$ python3 -q
>>> import numpy as np
>>> np.set_printoptions(precision=2, suppress=True, linewidth=160)
>>> mat = np.array([[1.0, 0.0, 0.0, 0.0],
...     [0.0, 1.0, 0.0, 0.0],
...     [0.0, 0.0, 1.0, 0.0],
...     [0.5, 0.0, 0.0, 0.5]])
>>> # row-stochastic, so 1 is an eigenvalue
>>> np.flatnonzero(np.linalg.matrix_power((mat != 0) + (mat.T != 0) + np.eye(4), 4)[1])
array([1])
>>> (np.linalg.matrix_power((mat != 0) + (mat.T != 0) + np.eye(4), 4) > 0).astype(int)
array([[1, 0, 0, 1],
       [0, 1, 0, 0],
       [0, 0, 1, 0],
       [1, 0, 0, 1]])
>>> (mat != 0).astype(int)
array([[1, 0, 0, 0],
       [0, 1, 0, 0],
       [0, 0, 1, 0],
       [1, 0, 0, 1]])
>>> np.sort(np.linalg.eigvals(mat).real)
array([0.5, 1. , 1. , 1. ])
>>> mat @ mat
array([[1.  , 0.  , 0.  , 0.  ],
       [0.  , 1.  , 0.  , 0.  ],
       [0.  , 0.  , 1.  , 0.  ],
       [0.75, 0.  , 0.  , 0.25]])
>>> round(float(np.linalg.det(mat)), 2)
0.5
>>> O, R = np.linalg.qr(mat)
>>> np.allclose(R.T @ R, mat.T @ mat)
True
>>> np.abs(np.diag(R))
array([1.12, 1.  , 1.  , 0.45])
>>> R
array([[-1.12,  0.  ,  0.  , -0.22],
       [ 0.  ,  1.  ,  0.  ,  0.  ],
       [ 0.  ,  0.  ,  1.  ,  0.  ],
       [ 0.  ,  0.  ,  0.  ,  0.45]])
>>> A2 = np.array([[2, 0], [-2, -2], [-1, -2], [2, 2]])
>>> np.vstack([R, A2.T]).shape
(6, 4)
>>> np.einsum("ij->j", R)
array([-1.12,  1.  ,  1.  ,  0.22])
>>> np.linalg.matrix_rank(np.vstack([R, A2.T]))
np.int64(4)
>>> np.linalg.matrix_rank(R @ A2)
np.int64(2)
>>> O = mat.astype(float).copy()
>>> for j in range(4):
...     O[:, j] -= O[:, :j] @ (O[:, :j].T @ O[:, j])
...     O[:, j] /= np.linalg.norm(O[:, j])
... 
>>> O
array([[ 0.89,  0.  ,  0.  , -0.45],
       [ 0.  ,  1.  ,  0.  ,  0.  ],
       [ 0.  ,  0.  ,  1.  ,  0.  ],
       [ 0.45,  0.  ,  0.  ,  0.89]])
>>> P = np.triu(np.array([[-3, 1, -4, -5], [-2, 4, 1, -2], [2, -3, -3, 2], [-4, -1, 0, 0]]), 1) + np.eye(4)
>>> A2 = P @ mat @ np.linalg.inv(P)
>>> np.round(np.linalg.det(A2), 2)
np.float64(0.5)
>>> np.trace(A2), np.trace(mat)
(np.float64(3.5), np.float64(3.5))
>>> np.poly(A2)
array([ 1. , -3.5,  4.5, -2.5,  0.5])
>>> m1 = np.array([[0, -18, 0, -18], [16, 7, 24, 15], [12, 3, 18, 9]])
>>> # looks like rank 2
>>> round(float(np.linalg.norm(m1, 2) / np.linalg.norm(m1)), 2)
0.89
>>> np.argsort(-np.linalg.norm(m1, axis=0).round(6), kind="stable")[:3]
array([2, 3, 0])
>>> U, sv, Vh = np.linalg.svd(m1)
>>> vecs = Vh[:(sv > 1e-8).sum()]
>>> rng = np.random.default_rng(2521)
>>> vec = m1[2] + -1 * m1[1] + rng.integers(2) * np.eye(4)[0]
>>> vec
array([-3., -4., -6., -6.])
>>> np.diag(vecs.T @ vecs)
array([0.3 , 0.52, 0.67, 0.52])
>>> np.linalg.matrix_rank(np.vstack([m1, vec]))
np.int64(3)
>>> np.allclose(vecs.T @ vecs @ vec, vec)
False
>>> np.round(m1 @ np.linalg.pinv(m1) @ m1, 2) + 0
array([[  0., -18.,   0., -18.],
       [ 16.,   7.,  24.,  15.],
       [ 12.,   3.,  18.,   9.]])
>>> np.abs(np.diag(np.linalg.qr(m1)[1])) > 1e-9
array([ True,  True, False])
>>> np.linalg.lstsq(m1[:-1].T, m1[-1])[2]
np.int32(2)
>>> U, sv, Vh = np.linalg.svd(m1)
>>> np.argmax(sv[:-1] / (sv[1:] + 1e-6)) + 1
np.int64(2)
>>> A2 = U[:, :2] @ np.diag(sv[:2]) @ Vh[:2]
>>> round(float(np.linalg.norm(m1 - A2, 2)), 2), round(sv[2], 2)
(0.0, np.float64(0.0))
>>> np.round(np.linalg.norm(m1 - A2) / np.linalg.norm(m1), 2)
np.float64(0.0)
>>> np.linalg.matrix_rank(m1, rtol=0.05)
np.int64(2)
>>> round(np.abs(m1 - A2).max(), 2)
np.float64(0.0)
>>> vec = np.array([3, 4, 4, 2])
>>> a = np.maximum(m1 @ vec, 0)
>>> np.tanh(m1 @ vec)
array([-1.,  1.,  1.])
>>> np.flatnonzero(a > 1e-9)
array([1, 2])
>>> m1.T @ a
array([4888, 1828, 7332, 4272])
>>> m1 * (a > 1e-9)[:, None]
array([[ 0,  0,  0,  0],
       [16,  7, 24, 15],
       [12,  3, 18,  9]])
>>> X = np.array([[1, 0, 0], [0, 1, 0], [1, 1, 1]])
>>> np.einsum("ii->", X)
np.int64(3)
>>> np.einsum("ij,ji->", X, X)
np.int64(3)
>>> np.linalg.eigvals(X)
array([1., 1., 1.])
>>> np.poly(X)
array([ 1., -3.,  3., -1.])
>>> A2 = np.linalg.inv(mat)
>>> (np.abs(A2) > 1e-9).astype(int)
array([[1, 0, 0, 0],
       [0, 1, 0, 0],
       [0, 0, 1, 0],
       [1, 0, 0, 1]])
>>> round(np.linalg.slogdet(mat)[0], 2)
np.float64(1.0)
>>> np.linalg.det(mat) * A2
array([[ 0.5,  0. ,  0. ,  0. ],
       [ 0. ,  0.5,  0. ,  0. ],
       [ 0. ,  0. ,  0.5,  0. ],
       [-0.5,  0. ,  0. ,  1. ]])
>>> round(np.linalg.det(mat) * np.linalg.det(A2), 2)
np.float64(1.0)
>>> vals, vecs = np.linalg.eig(X)
>>> X @ vecs[:, 0] - vals[0] * vecs[:, 0]
array([0., 0., 0.])
>>> np.prod(vals)
np.float64(1.0)
>>> vals
array([1., 1., 1.])
>>> E = np.loadtxt("sample11.csv", delimiter=",")
>>> E
array([[3., 1., 0., 0.],
       [0., 3., 1., 0.],
       [0., 0., 3., 1.],
       [0., 0., 0., 3.]])
>>> vec = np.array([-2, 1, 1, 0])
>>> a = np.maximum(E @ vec, 0)
>>> E.T @ a
array([ 0., 12., 13.,  3.])
>>> E * (a > 1e-9)[:, None]
array([[0., 0., 0., 0.],
       [0., 3., 1., 0.],
       [0., 0., 3., 1.],
       [0., 0., 0., 0.]])
>>> round(np.linalg.eigvals(E).sum().real, 2)
np.float64(12.0)
>>> np.round(np.linalg.det(E.T), 2)
np.float64(81.0)
>>> np.einsum("ij,ji->", E, E)
np.float64(36.0)
>>> f = np.array([1, 2, -1, 2])
>>> A2 = E + np.outer(f, np.eye(4)[3])
>>> np.linalg.matrix_rank(np.linalg.inv(A2) - np.linalg.inv(E), tol=1e-8)
np.int64(1)
>>> ang = np.radians(180)
>>> R = np.eye(4)
>>> R[0, 0] = R[3, 3] = np.cos(ang)
>>> R[0, 3], R[3, 0] = -np.sin(ang), np.sin(ang)
>>> R.round(2) + 0
array([[-1.,  0.,  0.,  0.],
       [ 0.,  1.,  0.,  0.],
       [ 0.,  0.,  1.,  0.],
       [ 0.,  0.,  0., -1.]])
>>> A2 = E @ R.T
>>> A2.round(2) + 0
array([[-3.,  1.,  0.,  0.],
       [ 0.,  3.,  1.,  0.],
       [ 0.,  0.,  3., -1.],
       [ 0.,  0.,  0., -3.]])
>>> np.allclose(np.linalg.norm(E, axis=1), np.linalg.norm(A2, axis=1))
True
>>> np.allclose(E @ E.T, A2 @ A2.T)
True
>>> np.abs(A2 - E).max(axis=0)
array([6., 0., 0., 6.])
>>> vec = np.array([2, 0, 4, -1])
>>> E @ (2 * vec)
array([12.,  8., 22., -6.])
>>> np.linalg.norm(E @ vec) <= np.linalg.norm(E, 2) * np.linalg.norm(vec) + 1e-9
np.True_
>>> J = np.load("dump.npy")
>>> J
array([[-2.02,  0.79, -0.33],
       [ 0.95, -0.41,  0.23],
       [ 1.05, -0.37,  0.21],
       [ 1.88, -0.78,  0.39],
       [ 1.08, -0.35,  0.18],
       [-2.96,  1.09, -0.6 ],
       [-0.05, -0.1 , -0.11],
       [ 1.92, -0.72,  0.45],
       [ 3.02, -1.18,  0.66],
       [-1.  ,  0.42, -0.26],
       [-1.92,  0.78, -0.46],
       [ 3.04, -1.22,  0.57],
       [ 2.06, -0.9 ,  0.44],
       [ 2.97, -1.26,  0.68],
       [ 1.95, -0.77,  0.42],
       [ 1.97, -0.84,  0.33]])
>>> round(float(np.linalg.norm(J, 2) / np.linalg.norm(J)), 2)
1.0
>>> feats = np.arange(16).reshape(4, 4) + 2
>>> feats
array([[ 2,  3,  4,  5],
       [ 6,  7,  8,  9],
       [10, 11, 12, 13],
       [14, 15, 16, 17]])
>>> A2 = feats + rng.integers(-2, 3, (4, 2)) @ rng.integers(-2, 3, (2, 4))
>>> A2
array([[ 0, -1,  8,  3],
       [11,  9,  4, 12],
       [ 8, 11, 13, 12],
       [11, 17, 16, 16]])
>>> np.abs(A2 - feats).sum(axis=1)
array([12, 14,  4,  6])
>>> A2 - feats
array([[-2, -4,  4, -2],
       [ 5,  2, -4,  3],
       [-2,  0,  1, -1],
       [-3,  2,  0, -1]])
>>> O, vecs = np.linalg.qr(A2[:, :3])[0], np.linalg.qr(A2[:, 3:])[0]
>>> sv = np.linalg.svd(O.T @ vecs, compute_uv=False)
>>> round(float(np.linalg.norm(O @ O.T - vecs @ vecs.T, 2)), 2)
1.0
>>> np.degrees(np.arccos(sv.clip(0, 1)))
array([0.42])
>>> r = np.linalg.matrix_rank(feats)
>>> r
np.int64(2)
>>> null = np.linalg.svd(feats)[2][r:].T
>>> np.linalg.matrix_rank(feats.T @ feats), np.linalg.matrix_rank(feats @ feats.T)
(np.int64(2), np.int64(2))
>>> [int(np.linalg.matrix_rank(feats[:, :j + 1])) for j in range(4)]
[1, 2, 2, 2]
>>> null.shape
(4, 2)
>>> vec = np.array([3, 0, 3, -3])
>>> np.sign((feats @ vec).round(6))
array([1, 1, 1, 1])
>>> (feats @ vec).argmax()
np.int64(3)
>>> feats @ np.eye(4)[1]
array([ 3.,  7., 11., 15.])
>>> (feats * vec).sum(axis=1)
array([ 3, 15, 27, 39])
